% python3 -q
>>> import numpy as np
>>> np.set_printoptions(suppress=True, linewidth=160)
>>> M = np.array([[1, -1, 1, -1, -1, 1, -1, 1],
...     [1, -1, 1, -1, 1, -1, 1, -1],
...     [1, 1, -1, -1, 1, 1, -1, -1],
...     [1, 1, -1, -1, -1, -1, 1, 1]])
>>> vec = np.array([2, 4, 2, -4, 2, 4, 2, -2])
>>> h1 = np.maximum(M @ vec, 0)
>>> print(M * (h1 > 1e-9)[:, None])
[[ 1 -1  1 -1 -1  1 -1  1]
 [ 1 -1  1 -1  1 -1  1 -1]
 [ 1  1 -1 -1  1  1 -1 -1]
 [ 1  1 -1 -1 -1 -1  1  1]]
>>> np.flatnonzero(h1 > 1e-9)
array([0, 1, 2, 3])
>>> print(M.T @ h1)
[ 24   8  -8 -24  16   8  -8 -16]
>>> A2 = M / np.linalg.norm(M, axis=1, keepdims=True)
>>> cov = A2 @ A2.T
>>> print(np.round(np.linalg.norm(A2, axis=1), 3))
[1. 1. 1. 1.]
>>> np.argwhere(np.triu(np.abs(cov) > 0.95, 1))
array([], shape=(0, 2), dtype=int64)
>>> (cov - 2 * np.eye(4)).round(6).argmax(axis=1)
array([1, 0, 0, 0])
>>> print((np.abs(cov) > 0.9).astype(int))
[[1 0 0 0]
 [0 1 0 0]
 [0 0 1 0]
 [0 0 0 1]]
>>> cov[3].round(3) + 0
array([0., 0., 0., 1.])
>>> X = np.loadtxt("a.csv", delimiter=",")
>>> X.round(3)
array([[-0.205, -0.333,  0.067,  0.194,  0.519, -0.565,  0.466],
       [ 0.778, -0.34 ,  0.246, -0.399,  0.145, -0.156, -0.12 ],
       [ 0.327, -0.27 , -0.297,  0.523, -0.609, -0.261,  0.138],
       [-0.164,  0.376,  0.361, -0.221, -0.367, -0.693, -0.193],
       [-0.45 , -0.733,  0.276, -0.198, -0.316,  0.131, -0.167],
       [-0.041, -0.12 , -0.166,  0.362,  0.321, -0.197, -0.827],
       [ 0.123,  0.093,  0.783,  0.557,  0.028,  0.229,  0.023]])
>>> w1 = np.array([[-3, 3, -1, -2],
...     [-2, -3, -3, 5],
...     [-1, 4, 5, 2],
...     [-2, -2, -1, 0],
...     [-5, 2, -4, 0],
...     [-5, 4, -1, 3],
...     [-3, 2, 4, 2]])
>>> b = np.array([1, 1, 3, 0])
>>> hid = np.maximum(X @ w1 + b, 0)
>>> np.round((hid > 0).mean(axis=0), 3)
array([0.857, 0.571, 0.857, 0.286])
>>> Z = np.array([[1, 0, 0], [0, 0, 2], [0, 2, 2], [0, 1, 2]])
>>> w1 @ Z
array([[-3, -4,  0],
       [-2, -1, -2],
       [-1, 12, 22],
       [-2, -2, -6],
       [-5, -8, -4],
       [-5,  1, 12],
       [-3, 10, 16]])
>>> np.round(np.linalg.det(X), 3)
np.float64(1.0)
>>> np.allclose(X @ X.T, X.T @ X)
True
>>> np.linalg.determinant(X)
Traceback (most recent call last):
  File "<python-input-25>", line 1, in <module>
    np.linalg.determinant(X)
    ^^^^^^^^^^^^^^^^^^^^^
AttributeError: module 'numpy.linalg' has no attribute 'determinant'
>>> round(float(np.trace(X)), 3)
-1.553
>>> data = np.loadtxt("data.csv", delimiter=",")
>>> print(data)
[[ 11.011  -5.754 -14.484 -19.993   9.815  20.565]
 [ 10.183  -3.552 -13.976 -20.628  10.307  22.731]
 [ 10.339  -5.723 -14.323 -20.972  10.487  19.79 ]
 [  8.578  -4.451 -14.552 -18.827  10.938  20.446]
 [ 11.203  -6.669 -14.716 -22.661  10.042  20.819]
 [ 11.191  -6.476 -16.196 -20.083   9.687  21.012]
 [ 10.281  -5.578 -18.786 -18.736   9.582  20.9  ]
 [  8.557  -5.396 -15.729 -20.083  11.045  20.063]
 [  9.833  -4.467 -15.214 -18.905  10.442  18.852]
 [ 10.089  -3.873 -15.813 -20.33   10.98   20.612]
 [ 10.966  -3.467 -14.618 -20.536   9.787  19.712]
 [ 11.616  -4.534 -14.11  -19.283   9.394  19.881]
 [ 10.9    -6.084 -15.265 -19.474   9.45   20.858]
 [ 11.002  -6.608 -13.313 -20.47   10.099  22.003]]
>>> A2 = data / np.sqrt((data ** 2).mean(axis=1, keepdims=True))
>>> np.linalg.matrix_rank(data - data.mean(axis=1, keepdims=True))
np.int64(5)
>>> np.linalg.matrix_rank(A2) == np.linalg.matrix_rank(data)
np.True_
>>> A2[4].round(3)
array([ 0.725, -0.431, -0.952, -1.466,  0.649,  1.347])
>>> Q, r_ = np.linalg.qr(data)
>>> print(np.round(Q.T @ Q, 3) + 0)
[[1. 0. 0. 0. 0. 0.]
 [0. 1. 0. 0. 0. 0.]
 [0. 0. 1. 0. 0. 0.]
 [0. 0. 0. 1. 0. 0.]
 [0. 0. 0. 0. 1. 0.]
 [0. 0. 0. 0. 0. 1.]]
>>> np.trace(Q @ Q.T)
np.float64(6.0)
>>> dist = np.linalg.norm(data[:, None] - data[None], axis=-1)
>>> np.linalg.matrix_rank(dist ** 2)
np.int64(8)
>>> dist.shape
(14, 14)
